% ipython --no-banner

In [1]: import numpy as np

In [2]: from numpy import linalg as LA

In [3]: np.set_printoptions(suppress=True, linewidth=200)

In [4]: def rnd(a):
   ...:     return np.round(a, 3) + 0
   ...: 

In [5]: sv = 10 * 0.5 ** np.arange(3)

In [6]: q, _ = LA.qr(np.array([[0.2, -0.2, -0.1], [-0.1, 1.3, 0.7], [-0.6, 1.0, -0.9]]))

In [7]: rng = np.random.default_rng(804)

In [8]: A = rng.normal(size=(22, 3)) * sv @ q

In [9]: rnd(A)
Out[9]: 
array([[  2.453,   3.426,  10.126],
       [ -3.668,   1.25 ,  12.431],
       [ -2.139,  -4.063,   5.135],
       [ -8.725,  -7.998,  12.022],
       [ -5.814,  -0.228,   8.761],
       [ -7.748,   2.103,  19.499],
       [  1.664,  -9.646,   1.69 ],
       [ -1.489,   1.064,  -6.78 ],
       [ -2.108,   0.097,   1.032],
       [ -5.018,  -0.701,  12.808],
       [ -3.307,   1.221,   1.723],
       [ -5.88 ,  -5.917,  25.675],
       [  3.433,   2.601, -12.13 ],
       [ -5.981,  -3.28 ,   1.707],
       [  6.062,   1.012,  -4.532],
       [ -1.475,   2.354,   3.57 ],
       [  5.408,  -1.999,   3.143],
       [  3.094,  -7.128,  -3.261],
       [ -1.268,   0.598,   6.919],
       [ -2.324,  -3.16 ,  15.557],
       [ -0.289,   0.883,  10.621],
       [  0.503,  -9.114,  -3.701]])

In [10]: Z = A[[21, 17]].astype(float)

In [11]: for _ in range(7):
    ...:     labels = LA.norm(A[:, None] - Z, axis=-1).argmin(axis=1)
    ...:     Z = np.array([A[labels == j].mean(axis=0) for j in range(2)])
    ...: 

In [12]: labels
Out[12]: array([0, 0, 1, 0, 0, 0, 1, 1, 1, 0, 1, 0, 1, 1, 1, 1, 1, 1, 1, 0, 0, 1])

In [13]: rnd(Z)
Out[13]: 
array([[-4.113, -1.149, 14.167],
       [ 0.184, -2.022, -0.422]])

In [14]: np.bincount(labels)
Out[14]: array([ 9, 13])

In [15]: np.abs(Z[1] - Z[0]).argmax()
Out[15]: np.int64(2)
